% ipython --no-banner

In [1]: import numpy as np

In [2]: import numpy.linalg as la

In [3]: np.set_printoptions(suppress=True, linewidth=140)

In [4]: W0 = np.load("a.npy")

In [5]: W0
Out[5]: 
array([[  0,   0,  -4,  -4],
       [  0,   0,   4,   4],
       [-10, -10, -12, -12],
       [ 10,  10,  12,  12]])

In [6]: out = np.array([[2, 0, 2], [2, 2, 1], [2, 1, 2], [1, 0, 2]])

In [7]: la.matrix_rank(W0 @ out)
Out[7]: np.int64(2)

In [8]: out.T @ W0.T
Out[8]: 
array([[-12,  12, -76,  76],
       [ -4,   4, -32,  32],
       [-16,  16, -78,  78]])

In [9]: np.einsum("ij,ij->i", W0, W0)
Out[9]: array([ 32,  32, 488, 488])

In [10]: np.einsum("ij->j", W0)
Out[10]: array([0, 0, 0, 0])

In [11]: np.einsum("ik,kj->ji", W0, out)
Out[11]: 
array([[-12,  12, -76,  76],
       [ -4,   4, -32,  32],
       [-16,  16, -78,  78]])

In [12]: np.einsum("ik,kj->ij", W0, out)
Out[12]: 
array([[-12,  -4, -16],
       [ 12,   4,  16],
       [-76, -32, -78],
       [ 76,  32,  78]])

In [13]: hat = np.triu(np.array([[0, 5, 2, 3], [4, 4, 1, 5], [1, 1, 5, 0], [3, 1, 0, 4]]), 1) + np.eye(4)

In [14]: out = hat @ W0 @ la.inv(hat)

In [15]: out
Out[15]: 
array([[  10.,  -40.,   48.,  198.],
       [  40., -160.,  132.,  732.],
       [ -10.,   40.,  -32., -182.],
       [  10.,  -40.,   32.,  182.]])

In [16]: hat @ W0 - W0 @ hat
Out[16]: 
array([[ 10.,  10.,  32.,  32.],
       [ 40.,  40.,  48.,  48.],
       [  0.,  50.,  30.,  80.],
       [  0., -50., -30., -80.]])

In [17]: round(la.det(out), 2)
Out[17]: np.float64(0.0)

In [18]: np.trace(out), np.trace(W0)
Out[18]: (np.float64(0.0), np.int64(0))

In [19]: print(np.allclose(W0[:-1].T @ la.lstsq(W0[:-1].T, W0[-1])[0], W0[-1]))
True

In [20]: np.unique(W0.round(6), axis=0).shape
Out[20]: (4, 4)

In [21]: np.round(W0 @ la.pinv(W0) @ W0, 2) + 0
Out[21]: 
array([[  0.,   0.,  -4.,  -4.],
       [  0.,   0.,   4.,   4.],
       [-10., -10., -12., -12.],
       [ 10.,  10.,  12.,  12.]])

In [22]: print(la.lstsq(W0[:-1].T, W0[-1])[2])
2

In [23]: print(np.abs(np.diag(la.qr(W0)[1])) > 1e-9)
[ True False  True False]

In [24]: F = np.load("w.npy")

In [25]: F
Out[25]: 
array([[ 8,  8,  6,  2],
       [ 8,  8,  6,  2],
       [ 4,  4,  3,  1],
       [16, 16, 12,  4]])

In [26]: rng = np.random.default_rng(8038)

In [27]: idx = rng.permutation(4)

In [28]: idx
Out[28]: array([2, 1, 3, 0])

In [29]: out = F[idx][:, idx]

In [30]: np.allclose(out, F)
Out[30]: False

In [31]: np.diag(out)
Out[31]: array([3, 8, 4, 8])

In [32]: round(la.det(out), 2), round(la.det(F[idx]), 2)
Out[32]: (np.float64(0.0), np.float64(0.0))

In [33]: X = np.load("arr.npy")

In [34]: X
Out[34]: 
array([[ 2.34, -1.48, -1.16],
       [-0.96,  2.68, -0.96],
       [-1.26, -2.72,  0.15],
       [ 1.56, -1.8 , -1.82],
       [ 1.77, -2.08,  1.24],
       [-2.51,  1.5 , -0.67],
       [ 1.4 ,  1.89,  1.86],
       [ 0.27,  0.63,  2.92],
       [ 2.8 ,  1.05, -0.3 ],
       [ 1.87,  0.4 ,  2.31],
       [ 1.63,  2.38, -0.84],
       [ 1.17,  2.54, -1.07],
       [ 1.17,  2.71, -0.51],
       [-0.18, -2.77,  1.14],
       [ 2.25,  0.86,  1.78],
       [-0.57,  0.01, -2.95],
       [-2.55,  0.66, -1.44],
       [ 0.3 , -2.12, -2.1 ],
       [-1.09,  0.16,  2.79],
       [-1.32, -2.68,  0.25],
       [-0.42,  1.09, -2.76],
       [-2.65,  0.67, -1.23],
       [-0.54, -2.72, -1.15]])

In [35]: out = np.c_[X[:, :2] @ np.array([[2, 5], [3, 5]]), np.array([-2, 0, 1, 1, 2, 0, 1, -2, -1, -2, 2, -2, -1, 2, 1, 2, 2, -2, 2, 0, -1, -1, 0])]

In [36]: out.round(2)
Out[36]: 
array([[  0.24,   4.3 ,  -2.  ],
       [  6.12,   8.6 ,   0.  ],
       [-10.68, -19.9 ,   1.  ],
       [ -2.28,  -1.2 ,   1.  ],
       [ -2.7 ,  -1.55,   2.  ],
       [ -0.52,  -5.05,   0.  ],
       [  8.47,  16.45,   1.  ],
       [  2.43,   4.5 ,  -2.  ],
       [  8.75,  19.25,  -1.  ],
       [  4.94,  11.35,  -2.  ],
       [ 10.4 ,  20.05,   2.  ],
       [  9.96,  18.55,  -2.  ],
       [ 10.47,  19.4 ,  -1.  ],
       [ -8.67, -14.75,   2.  ],
       [  7.08,  15.55,   1.  ],
       [ -1.11,  -2.8 ,   2.  ],
       [ -3.12,  -9.45,   2.  ],
       [ -5.76,  -9.1 ,  -2.  ],
       [ -1.7 ,  -4.65,   2.  ],
       [-10.68, -20.  ,   0.  ],
       [  2.43,   3.35,  -1.  ],
       [ -3.29,  -9.9 ,  -1.  ],
       [ -9.24, -16.3 ,   0.  ]])

In [37]: la.matrix_rank(np.c_[X, out])
Out[37]: np.int64(4)

In [38]: np.round(la.norm(out - X @ la.lstsq(X, out)[0], axis=0), 2) + 0
Out[38]: array([0.  , 0.  , 6.94])

In [39]: np.round(la.norm(la.qr(X)[0].T @ out, axis=0) ** 2 / ((out ** 2).sum(axis=0) + 1e-12), 2)
Out[39]: array([1.  , 1.  , 0.07])

In [40]: np.round(la.lstsq(X, out[:, 0])[0], 2) + 0
Out[40]: array([2., 3., 0.])

In [41]: r = la.matrix_rank(W0)

In [42]: print(r)
2

In [43]: ns = la.svd(W0)[2][r:].T

In [44]: [int(la.matrix_rank(W0[:i])) for i in range(1, len(W0) + 1)]
Out[44]: [1, 1, 2, 2]

In [45]: print([int(la.matrix_rank(np.delete(W0, i, axis=0))) for i in range(4)])
[2, 2, 2, 2]

In [46]: [int(la.matrix_rank(W0[:, :j + 1])) for j in range(4)]
Out[46]: [1, 1, 2, 2]

In [47]: np.round(ns @ ns.T, 2) + 0
Out[47]: 
array([[ 0.5, -0.5,  0. ,  0. ],
       [-0.5,  0.5,  0. ,  0. ],
       [ 0. ,  0. ,  0.5, -0.5],
       [ 0. ,  0. , -0.5,  0.5]])

In [48]: print(np.allclose(W0 @ ns, 0))
True

In [49]: print(ns.shape)
(4, 2)

In [50]: la.matrix_rank(W0.T @ W0), la.matrix_rank(W0 @ W0.T)
Out[50]: (np.int64(2), np.int64(2))

In [51]: la.cond(F) > 100
Out[51]: np.True_

In [52]: np.round(la.norm(F, 2) / la.norm(F), 2)
Out[52]: np.float64(1.0)

In [53]: print(np.argsort(-la.norm(F, axis=0).round(6), kind="stable")[:3])
[0 1 2]

In [54]: [round(float(x), 2) for x in la.svd(F, compute_uv=False)[:3]]
Out[54]: [32.4, 0.0, 0.0]

In [55]: d = la.norm(X[:, None] - X[None], axis=-1)

In [56]: d[12].round(6).argsort(kind="stable")[:4]
Out[56]: array([12, 11, 10,  1])

In [57]: (d + 1e9 * np.eye(23)).round(6).argmin(axis=1)
Out[57]: array([ 3,  5, 19,  0, 13, 21, 14, 18, 10, 14, 11, 10, 11, 19,  9, 20, 21,  3,  7,  2, 15, 16, 17])

In [58]: Q, Rm = la.qr(X)

In [59]: print(round(float(np.trace(Q @ Q.T)), 2))
3.0

In [60]: np.round(Q.T @ Q, 2) + 0
Out[60]: 
array([[1., 0., 0.],
       [0., 1., 0.],
       [0., 0., 1.]])

In [61]: np.round(np.abs(np.diag(Rm)), 2)
Out[61]: array([7.81, 8.96, 7.89])

In [62]: round(abs(Rm[0, 0]), 2), np.round(la.norm(X[:, 0]), 2)
Out[62]: (np.float64(7.81), np.float64(7.81))

In [63]: np.allclose(Rm.T @ Rm, X.T @ X)
Out[63]: True

In [64]: out = np.array([[1, 1], [1, 2]])

In [65]: C = np.array([[3, 0, 1], [2, 0, 0], [0, 0, 3]])

In [66]: M = np.kron(out, C)

In [67]: M
Out[67]: 
array([[3, 0, 1, 3, 0, 1],
       [2, 0, 0, 2, 0, 0],
       [0, 0, 3, 0, 0, 3],
       [3, 0, 1, 6, 0, 2],
       [2, 0, 0, 4, 0, 0],
       [0, 0, 3, 0, 0, 6]])

In [68]: r = la.matrix_rank(M)

In [69]: r
Out[69]: np.int64(4)

In [70]: ns = la.svd(M)[2][r:].T

In [71]: np.allclose(M @ ns, 0)
Out[71]: True

In [72]: print(ns.shape)
(6, 2)

In [73]: round(float(np.trace(la.pinv(M) @ M)), 2)
Out[73]: 4.0

In [74]: la.lstsq(M[:-1].T, M[-1])[2]
Out[74]: np.int32(4)

In [75]: np.unique(M.round(6), axis=0).shape
Out[75]: (6, 6)

In [76]: np.round(M @ la.pinv(M) @ M, 2) + 0
Out[76]: 
array([[3., 0., 1., 3., 0., 1.],
       [2., 0., 0., 2., 0., 0.],
       [0., 0., 3., 0., 0., 3.],
       [3., 0., 1., 6., 0., 2.],
       [2., 0., 0., 4., 0., 0.],
       [0., 0., 3., 0., 0., 6.]])

In [77]: np.allclose(M[:-1].T @ la.lstsq(M[:-1].T, M[-1])[0], M[-1])
Out[77]: True

In [78]: mat = np.array([[0.1, -0.9, 0.3, -0.5],
    ...:     [-1.7, 0.3, -0.5, 0.9],
    ...:     [-0.3, 1.0, -2.0, -1.2]])

In [79]: mat[:, 3] *= 5

In [80]: mat
Out[80]: 
array([[ 0.1, -0.9,  0.3, -2.5],
       [-1.7,  0.3, -0.5,  4.5],
       [-0.3,  1. , -2. , -6. ]])

In [81]: U, sig, Vh = la.svd(mat, full_matrices=False)

In [82]: np.round(np.abs(Vh[0]), 2)
Out[82]: array([0.09, 0.04, 0.15, 0.98])

In [83]: np.round(Vh @ Vh.T, 2) + 0
Out[83]: 
array([[1., 0., 0.],
       [0., 1., 0.],
       [0., 0., 1.]])

In [84]: (sig > 1e-8).sum()
Out[84]: np.int64(3)

In [85]: U.shape, sig.shape, Vh.shape
Out[85]: ((3, 3), (3,), (3, 4))

In [86]: np.round(U.T @ mat @ Vh.T, 2) + 0
Out[86]: 
array([[8.03, 0.  , 0.  ],
       [0.  , 2.5 , 0.  ],
       [0.  , 0.  , 0.97]])

In [87]: np.abs(U[:, 0]).round(6).argmax()
Out[87]: np.int64(2)

In [88]: np.round(sig / sig[0], 2)
Out[88]: array([1.  , 0.31, 0.12])

In [89]: u = np.array([-2, -2])

In [90]: np.round(np.array([np.convolve(row, u, "same") for row in mat]), 2)
Out[90]: 
array([[-0.2,  1.6,  1.2,  4.4],
       [ 3.4,  2.8,  0.4, -8. ],
       [ 0.6, -1.4,  2. , 16. ]])

In [91]: np.round(np.correlate(mat[0], mat[2], "full"), 2)
Out[91]: array([-0.6 ,  5.2 ,  0.1 , 13.47,  5.57, -2.59,  0.75])

In [92]: Xc = (X - X.mean(axis=0)) / X.std(axis=0)

In [93]: np.argwhere(np.abs(Xc) > 2)
Out[93]: array([], shape=(0, 2), dtype=int64)

In [94]: np.round(Xc.std(axis=0), 2)
Out[94]: array([1., 1., 1.])

In [95]: coef = la.lstsq(np.delete(Xc, 0, axis=1), Xc[:, 0])[0]

In [96]: np.abs(coef).argmax()
Out[96]: np.int64(1)

In [97]: out = mat + rng.integers(-2, 3, (3, 1)) @ rng.integers(-2, 3, (1, 4))

In [98]: out
Out[98]: 
array([[-0.9, -2.9,  2.3, -4.5],
       [-0.7,  2.3, -2.5,  6.5],
       [-1.3, -1. ,  0. , -8. ]])

In [99]: np.round(la.svd(out - mat, compute_uv=False), 2) + 0
Out[99]: array([6.24, 0.  , 0.  ])

In [100]: np.abs(out - mat).sum(axis=1)
Out[100]: array([7., 7., 7.])

In [101]: arr = np.load("case10.npy")

In [102]: arr
Out[102]: 
array([[-1.,  1.,  1.,  0.],
       [ 1., -1.,  1.,  0.],
       [ 1.,  1., -1.,  0.],
       [ 0.,  0.,  0., -2.]])

In [103]: t3 = np.stack([arr, 3 * arr, arr[::-1]])

In [104]: np.round(la.norm(t3, axis=(1, 2)), 2)
Out[104]: array([ 3.61, 10.82,  3.61])

In [105]: np.einsum("bij,cij->bc", t3, t3)
Out[105]: 
array([[ 13.,  39.,  -2.],
       [ 39., 117.,  -6.],
       [ -2.,  -6.,  13.]])

In [106]: t3.sum(axis=0)
Out[106]: 
array([[-4.,  4.,  4., -2.],
       [ 5., -3.,  3.,  0.],
       [ 5.,  3., -3.,  0.],
       [-1.,  1.,  1., -8.]])

In [107]: np.round(la.det(t3), 2)
Out[107]: array([  -8., -648.,   -8.])

In [108]: print(t3.shape)
(3, 4, 4)

In [109]: K = np.load("block1.npy")

In [110]: K.round(2)
Out[110]: 
array([[-0.26, -0.92, -0.26, -0.16],
       [ 0.72, -0.32,  0.05,  0.62],
       [ 0.46,  0.16, -0.79, -0.38],
       [-0.46,  0.17, -0.56,  0.67]])

In [111]: t3 = np.stack([K, 2 * K, K[::-1]])

In [112]: la.matrix_rank(t3)
Out[112]: array([4, 4, 4])

In [113]: print(np.round(la.norm(t3, axis=(1, 2)), 2))
[2. 4. 2.]

In [114]: ang = np.deg2rad(30)

In [115]: feats = np.eye(4)

In [116]: feats[np.ix_([0, 3], [0, 3])] = [[np.cos(ang), -np.sin(ang)], [np.sin(ang), np.cos(ang)]]

In [117]: feats.round(2)
Out[117]: 
array([[ 0.87,  0.  ,  0.  , -0.5 ],
       [ 0.  ,  1.  ,  0.  ,  0.  ],
       [ 0.  ,  0.  ,  1.  ,  0.  ],
       [ 0.5 ,  0.  ,  0.  ,  0.87]])

In [118]: print(np.round(la.eigvals(feats), 2))
[0.87+0.5j 0.87-0.5j 1.  +0.j  1.  +0.j ]

In [119]: np.round(la.det(feats.T), 2)
Out[119]: np.float64(1.0)

In [120]: np.round(np.kron(np.eye(2, dtype=int), feats), 2)
Out[120]: 
array([[ 0.87,  0.  ,  0.  , -0.5 ,  0.  ,  0.  ,  0.  , -0.  ],
       [ 0.  ,  1.  ,  0.  ,  0.  ,  0.  ,  0.  ,  0.  ,  0.  ],
       [ 0.  ,  0.  ,  1.  ,  0.  ,  0.  ,  0.  ,  0.  ,  0.  ],
       [ 0.5 ,  0.  ,  0.  ,  0.87,  0.  ,  0.  ,  0.  ,  0.  ],
       [ 0.  ,  0.  ,  0.  , -0.  ,  0.87,  0.  ,  0.  , -0.5 ],
       [ 0.  ,  0.  ,  0.  ,  0.  ,  0.  ,  1.  ,  0.  ,  0.  ],
       [ 0.  ,  0.  ,  0.  ,  0.  ,  0.  ,  0.  ,  1.  ,  0.  ],
       [ 0.  ,  0.  ,  0.  ,  0.  ,  0.5 ,  0.  ,  0.  ,  0.87]])

In [121]: out = feats + rng.integers(-2, 3, (4, 1)) @ rng.integers(-2, 3, (1, 4))

In [122]: out.round(2)
Out[122]: 
array([[-1.13, -4.  ,  4.  , -2.5 ],
       [-2.  , -3.  ,  4.  , -2.  ],
       [ 1.  ,  2.  , -1.  ,  1.  ],
       [-1.5 , -4.  ,  4.  , -1.13]])

In [123]: print(out - feats)
[[-2. -4.  4. -2.]
 [-2. -4.  4. -2.]
 [ 1.  2. -2.  1.]
 [-2. -4.  4. -2.]]

In [124]: print(np.abs(out - feats).sum(axis=1))
[12. 12.  6. 12.]

In [125]: np.round(la.svd(out - feats, compute_uv=False), 2) + 0
Out[125]: array([11.4,  0. ,  0. ,  0. ])

In [126]: out = np.array([[2, 1], [0, 2]])

In [127]: C = np.kron(out, feats)

In [128]: print(round(float(la.norm(C, 2)), 2), round(float(la.norm(out, 2) * la.norm(feats, 2)), 2))
2.56 2.56

In [129]: C.round(2)
Out[129]: 
array([[ 1.73,  0.  ,  0.  , -1.  ,  0.87,  0.  ,  0.  , -0.5 ],
       [ 0.  ,  2.  ,  0.  ,  0.  ,  0.  ,  1.  ,  0.  ,  0.  ],
       [ 0.  ,  0.  ,  2.  ,  0.  ,  0.  ,  0.  ,  1.  ,  0.  ],
       [ 1.  ,  0.  ,  0.  ,  1.73,  0.5 ,  0.  ,  0.  ,  0.87],
       [ 0.  ,  0.  ,  0.  , -0.  ,  1.73,  0.  ,  0.  , -1.  ],
       [ 0.  ,  0.  ,  0.  ,  0.  ,  0.  ,  2.  ,  0.  ,  0.  ],
       [ 0.  ,  0.  ,  0.  ,  0.  ,  0.  ,  0.  ,  2.  ,  0.  ],
       [ 0.  ,  0.  ,  0.  ,  0.  ,  1.  ,  0.  ,  0.  ,  1.73]])

In [130]: la.matrix_rank(C)
Out[130]: np.int64(8)

In [131]: hat = np.triu(np.array([[1, 3, 2, -2], [3, -3, -3, 1], [-3, -3, -2, -3], [2, 3, 3, 3]]), 1) + np.eye(4)

In [132]: out = hat @ feats @ la.inv(hat)

In [133]: round(float(la.det(out)), 2)
Out[133]: 1.0

In [134]: out.round(2)
Out[134]: 
array([[ -0.13,   3.4 ,  12.47,  31.52],
       [  0.5 ,  -0.5 ,  -5.5 , -14.13],
       [ -1.5 ,   4.5 ,  17.5 ,  42.4 ],
       [  0.5 ,  -1.5 ,  -5.5 , -13.13]])

In [135]: print(np.round(np.poly(out), 2))
[ 1.   -3.73  5.46 -3.73  1.  ]
